% ipython --no-banner

In [1]: import numpy as np

In [2]: np.set_printoptions(suppress=True, linewidth=100)

In [3]: rnd = lambda a: np.round(a, 2) + 0

In [4]: E = np.minimum.outer(np.arange(1, 11), np.arange(1, 11)) * 2

In [5]: E
Out[5]: 
array([[ 2,  2,  2,  2,  2,  2,  2,  2,  2,  2],
       [ 2,  4,  4,  4,  4,  4,  4,  4,  4,  4],
       [ 2,  4,  6,  6,  6,  6,  6,  6,  6,  6],
       [ 2,  4,  6,  8,  8,  8,  8,  8,  8,  8],
       [ 2,  4,  6,  8, 10, 10, 10, 10, 10, 10],
       [ 2,  4,  6,  8, 10, 12, 12, 12, 12, 12],
       [ 2,  4,  6,  8, 10, 12, 14, 14, 14, 14],
       [ 2,  4,  6,  8, 10, 12, 14, 16, 16, 16],
       [ 2,  4,  6,  8, 10, 12, 14, 16, 18, 18],
       [ 2,  4,  6,  8, 10, 12, 14, 16, 18, 20]])

In [6]: q, evecs = np.linalg.qr(E[:, :9])[0], np.linalg.qr(E[:, 9:])[0]

In [7]: sv = np.linalg.svd(q.T @ evecs, compute_uv=False)

In [8]: rnd(np.degrees(np.arccos(sv.clip(0, 1))))
Out[8]: array([2.07])

In [9]: rnd(np.linalg.norm(q @ q.T - evecs @ evecs.T, 2))
Out[9]: np.float64(1.0)

In [10]: rnd(sv)
Out[10]: array([1.])

In [11]: data = np.load("m.npy")

In [12]: data
Out[12]: 
array([[ 1.68,  1.92,  0.83,  4.43,  0.  , -3.03,  1.  , -6.38, -2.09, -0.98],
       [-2.75,  4.84,  4.59, -0.12,  1.7 ,  6.99,  3.13, -5.51, -0.5 , -3.97],
       [ 5.74,  1.44,  0.34, -0.5 ,  0.84, -0.05, -1.2 , -7.13, -0.29, -3.45],
       [-3.47,  1.81, -1.65, -0.49,  1.65, -1.04, -2.4 , -9.03, -2.8 , 10.67],
       [ 4.09,  0.58,  3.36,  6.97, -2.82, -2.94, -0.69, -8.38, -0.21,  4.87],
       [-3.34,  1.53, -1.02,  2.2 , -1.02, -1.8 ,  0.63, -0.1 ,  1.02, -8.06],
       [ 4.51,  2.62, -4.48,  0.56, -2.35,  2.19, -7.5 ,  4.57,  1.13,  3.19],
       [ 4.54, -1.14, -0.43, -0.37,  2.25, -9.91, -3.47,  6.44, -3.88,  1.54],
       [-1.88, -0.65, -5.94, -1.14,  0.54, -1.03,  0.79,  6.02, -0.42, -2.67],
       [-0.73, -1.97,  1.82, -1.36, -0.9 ,  4.24,  2.02,  3.67,  1.41, -6.13],
       [-8.73, -2.83,  3.47,  0.41, -0.23,  3.88, -0.07, -4.26,  1.57,  5.11],
       [ 3.27, -2.51, -4.42,  3.29, -0.25, -3.63,  1.34,  8.05,  0.82, -3.69],
       [ 1.55, -2.9 , -0.81, -2.79, -2.83,  5.68, -2.12,  0.08,  0.7 , -4.94],
       [ 7.18, -0.93, -3.64, -1.17, -2.47, -1.68, -0.55, -5.98,  1.93,  1.89]])

In [13]: x0 = np.array([1, 1, 2, 2, 0, 1, 0, 1, 1, 0])

In [14]: rhs = data @ x0

In [15]: rnd(np.linalg.pinv(data) @ data)
Out[15]: 
array([[1., 0., 0., 0., 0., 0., 0., 0., 0., 0.],
       [0., 1., 0., 0., 0., 0., 0., 0., 0., 0.],
       [0., 0., 1., 0., 0., 0., 0., 0., 0., 0.],
       [0., 0., 0., 1., 0., 0., 0., 0., 0., 0.],
       [0., 0., 0., 0., 1., 0., 0., 0., 0., 0.],
       [0., 0., 0., 0., 0., 1., 0., 0., 0., 0.],
       [0., 0., 0., 0., 0., 0., 1., 0., 0., 0.],
       [0., 0., 0., 0., 0., 0., 0., 1., 0., 0.],
       [0., 0., 0., 0., 0., 0., 0., 0., 1., 0.],
       [0., 0., 0., 0., 0., 0., 0., 0., 0., 1.]])

In [16]: rnd(np.linalg.solve(data.T @ data, data.T @ rhs))
Out[16]: array([1., 1., 2., 2., 0., 1., 0., 1., 1., 0.])

In [17]: rnd(rhs)
Out[17]: 
array([  2.62,  12.01,  -0.61, -18.81,  13.8 ,  -0.33,   7.18,  -5.55, -12.12,   7.54,  -2.61,
         3.74,  -2.09,  -9.1 ])

In [18]: rng = np.random.default_rng(3086)

In [19]: rhs = rhs + 0.05 * rng.normal(size=14)

In [20]: rnd(rhs)
Out[20]: 
array([  2.66,  12.02,  -0.61, -18.84,  13.82,  -0.33,   7.16,  -5.53, -12.18,   7.56,  -2.57,
         3.79,  -2.11,  -9.13])

In [21]: coef, *_ = np.linalg.lstsq(data, rhs)

In [22]: rnd(data.T @ (rhs - data @ coef))
Out[22]: array([0., 0., 0., 0., 0., 0., 0., 0., 0., 0.])

In [23]: rnd(np.linalg.norm(rhs - data @ coef))
Out[23]: np.float64(0.05)

In [24]: [round(float(np.linalg.norm(np.linalg.solve(data.T @ data + lam * np.eye(10), data.T @ rhs))), 2) for lam in (0, 1, 10, 100)]
Out[24]: [3.62, 3.54, 3.11, 1.57]

In [25]: hat = data @ np.linalg.solve(data.T @ data, data.T)

In [26]: rnd(hat @ data[:, 1])
Out[26]: 
array([ 1.92,  4.84,  1.44,  1.81,  0.58,  1.53,  2.62, -1.14, -0.65, -1.97, -2.83, -2.51, -2.9 ,
       -0.93])

In [27]: rnd(np.linalg.eigvalsh(hat))
Out[27]: array([0., 0., 0., 0., 1., 1., 1., 1., 1., 1., 1., 1., 1., 1.])

In [28]: feats = np.load("case19.npy")

In [29]: feats
Out[29]: 
array([[6., 1., 1., 1., 1., 1., 1., 1.],
       [1., 6., 1., 1., 1., 1., 1., 1.],
       [1., 1., 6., 1., 1., 1., 1., 1.],
       [1., 1., 1., 6., 1., 1., 1., 1.],
       [1., 1., 1., 1., 6., 1., 1., 1.],
       [1., 1., 1., 1., 1., 6., 1., 1.],
       [1., 1., 1., 1., 1., 1., 6., 1.],
       [1., 1., 1., 1., 1., 1., 1., 6.]])

In [30]: evals, evecs = np.linalg.eigh(feats)

In [31]: rnd(np.linalg.eigvalsh(feats + 5 * np.eye(8)))
Out[31]: array([10., 10., 10., 10., 10., 10., 10., 18.])

In [32]: rnd(np.linalg.svd(feats, compute_uv=False))
Out[32]: array([13.,  5.,  5.,  5.,  5.,  5.,  5.,  5.])

In [33]: rnd(np.linalg.eigvalsh(feats @ feats))
Out[33]: array([ 25.,  25.,  25.,  25.,  25.,  25.,  25., 169.])

In [34]: (evals > 1e-8).sum(), (evals < -1e-8).sum()
Out[34]: (np.int64(8), np.int64(0))

In [35]: rnd(evals)
Out[35]: array([ 5.,  5.,  5.,  5.,  5.,  5.,  5., 13.])

In [36]: rnd(evecs.T @ evecs)
Out[36]: 
array([[1., 0., 0., 0., 0., 0., 0., 0.],
       [0., 1., 0., 0., 0., 0., 0., 0.],
       [0., 0., 1., 0., 0., 0., 0., 0.],
       [0., 0., 0., 1., 0., 0., 0., 0.],
       [0., 0., 0., 0., 1., 0., 0., 0.],
       [0., 0., 0., 0., 0., 1., 0., 0.],
       [0., 0., 0., 0., 0., 0., 1., 0.],
       [0., 0., 0., 0., 0., 0., 0., 1.]])

In [37]: rnd(evecs.T @ feats @ evecs)
Out[37]: 
array([[ 5.,  0.,  0.,  0.,  0.,  0.,  0.,  0.],
       [ 0.,  5.,  0.,  0.,  0.,  0.,  0.,  0.],
       [ 0.,  0.,  5.,  0.,  0.,  0.,  0.,  0.],
       [ 0.,  0.,  0.,  5.,  0.,  0.,  0.,  0.],
       [ 0.,  0.,  0.,  0.,  5.,  0.,  0.,  0.],
       [ 0.,  0.,  0.,  0.,  0.,  5.,  0.,  0.],
       [ 0.,  0.,  0.,  0.,  0.,  0.,  5.,  0.],
       [ 0.,  0.,  0.,  0.,  0.,  0.,  0., 13.]])

In [38]: J = np.loadtxt("a.csv", delimiter=",")

In [39]: J
Out[39]: 
array([[3., 4., 3., 4.],
       [2., 9., 2., 9.],
       [3., 4., 3., 4.],
       [2., 9., 2., 9.]])

In [40]: W1 = np.array([[2, -4, 1, 2, 0],
    ...:     [5, 2, 0, -2, 5],
    ...:     [0, 1, -5, 4, -2],
    ...:     [-4, 1, -5, 2, 3]])

In [41]: coef = np.array([-1, 1, 3, -1, -1])

In [42]: hid = np.maximum(J @ W1 + coef, 0)

In [43]: (hid > 0).astype(int)
Out[43]: 
array([[1, 1, 0, 1, 1],
       [1, 1, 0, 1, 1],
       [1, 1, 0, 1, 1],
       [1, 1, 0, 1, 1]])

In [44]: W2 = np.array([[1, 3, 3], [-5, 4, 4], [2, 0, 4], [-2, 0, 2], [3, -5, 0]])

In [45]: (hid @ W2).round(6).argmax(axis=1)
Out[45]: array([2, 2, 2, 2])

In [46]: np.allclose(J, J.T)
Out[46]: False

In [47]: hat = np.triu(np.array([[-2, -3, 1, 1], [0, 1, 0, 0], [-1, -3, -2, 0], [-1, -1, -2, -1]]), 1) + np.eye(4)

In [48]: other = hat @ J @ np.linalg.inv(hat)

In [49]: np.trace(other), np.trace(J)
Out[49]: (np.float64(24.0), np.float64(24.0))

In [50]: other
Out[50]: 
array([[  2.,  -4.,   0., -12.],
       [  2.,  15.,   0.,   7.],
       [  3.,  13.,   0.,   1.],
       [  2.,  15.,   0.,   7.]])

In [51]: theta = np.radians(30)

In [52]: Rm = np.eye(4)

In [53]: Rm[1, 1] = Rm[3, 3] = np.cos(theta)

In [54]: Rm[1, 3], Rm[3, 1] = -np.sin(theta), np.sin(theta)

In [55]: rnd(Rm)
Out[55]: 
array([[ 1.  ,  0.  ,  0.  ,  0.  ],
       [ 0.  ,  0.87,  0.  , -0.5 ],
       [ 0.  ,  0.  ,  1.  ,  0.  ],
       [ 0.  ,  0.5 ,  0.  ,  0.87]])

In [56]: other = J @ Rm.T

In [57]: rnd(np.linalg.svd(J, compute_uv=False)), rnd(np.linalg.svd(other, compute_uv=False))
Out[57]: (array([20.65,  3.68,  0.  ,  0.  ]), array([20.65,  3.68,  0.  ,  0.  ]))

In [58]: rnd(np.linalg.det(Rm)), rnd(np.trace(Rm))
Out[58]: (np.float64(1.0), np.float64(3.73))

In [59]: np.argsort(-np.linalg.norm(J, axis=0).round(6), kind="stable")[:3]
Out[59]: array([1, 3, 0])

In [60]: [round(float(x), 2) for x in np.linalg.svd(J, compute_uv=False)[:3]]
Out[60]: [20.65, 3.68, 0.0]

In [61]: M = np.minimum.outer(np.arange(1, 7), np.arange(1, 7)) * -2

In [62]: M
Out[62]: 
array([[ -2,  -2,  -2,  -2,  -2,  -2],
       [ -2,  -4,  -4,  -4,  -4,  -4],
       [ -2,  -4,  -6,  -6,  -6,  -6],
       [ -2,  -4,  -6,  -8,  -8,  -8],
       [ -2,  -4,  -6,  -8, -10, -10],
       [ -2,  -4,  -6,  -8, -10, -12]])

In [63]: np.all(np.linalg.eigvalsh(M) > 0)
Out[63]: np.False_

In [64]: [round(float(np.linalg.det(M[:i, :i])), 2) + 0 for i in range(1, 7)]
Out[64]: [-2.0, 4.0, -8.0, 16.0, -32.0, 64.0]

In [65]: def softmax(z):
    ...:     e = np.exp(z - z.max(axis=-1, keepdims=True))
    ...:     return e / e.sum(axis=-1, keepdims=True)
    ...: 

In [66]: rnd(softmax(M).sum(axis=1))
Out[66]: array([1., 1., 1., 1., 1., 1.])

In [67]: rnd(softmax(M[3]))
Out[67]: array([0.86, 0.12, 0.02, 0.  , 0.  , 0.  ])

In [68]: scores = M @ M.T / np.sqrt(6)

In [69]: rnd(softmax(scores + np.triu(np.full(scores.shape, -np.inf), 1)))
Out[69]: 
array([[1., 0., 0., 0., 0., 0.],
       [0., 1., 0., 0., 0., 0.],
       [0., 0., 1., 0., 0., 0.],
       [0., 0., 0., 1., 0., 0.],
       [0., 0., 0., 0., 1., 0.],
       [0., 0., 0., 0., 0., 1.]])

In [70]: rnd(softmax(scores)[3] @ M)
Out[70]: array([ -2.,  -4.,  -6.,  -8., -10., -12.])

In [71]: q, Rm = np.linalg.qr(M)

In [72]: np.allclose(Rm.T @ Rm, M.T @ M)
Out[72]: True

In [73]: np.trace(q @ q.T)
Out[73]: np.float64(6.0)

In [74]: rnd(q.T @ q)
Out[74]: 
array([[1., 0., 0., 0., 0., 0.],
       [0., 1., 0., 0., 0., 0.],
       [0., 0., 1., 0., 0., 0.],
       [0., 0., 0., 1., 0., 0.],
       [0., 0., 0., 0., 1., 0.],
       [0., 0., 0., 0., 0., 1.]])

In [75]: rnd(np.abs(np.diag(Rm)))
Out[75]: array([4.9 , 1.83, 1.79, 1.73, 1.63, 1.41])

In [76]: other = np.array([[0, 0, 5], [2, 1, 5], [2, 5, 0], [2, 2, 1], [5, 0, 3], [0, 5, 1]])

In [77]: other.T @ M.T
Out[77]: 
array([[ -22,  -44,  -62,  -76,  -86,  -86],
       [ -26,  -52,  -76,  -90, -100, -110],
       [ -30,  -50,  -60,  -70,  -78,  -80]])

In [78]: np.vstack([M, other.T]).shape
Out[78]: (9, 6)

In [79]: M @ other
Out[79]: 
array([[ -22,  -26,  -30],
       [ -44,  -52,  -50],
       [ -62,  -76,  -60],
       [ -76,  -90,  -70],
       [ -86, -100,  -78],
       [ -86, -110,  -80]])

In [80]: np.linalg.matrix_rank(np.vstack([M, other.T]))
Out[80]: np.int64(6)

In [81]: np.einsum("ik,kj->ij", M, other)
Out[81]: 
array([[ -22,  -26,  -30],
       [ -44,  -52,  -50],
       [ -62,  -76,  -60],
       [ -76,  -90,  -70],
       [ -86, -100,  -78],
       [ -86, -110,  -80]])
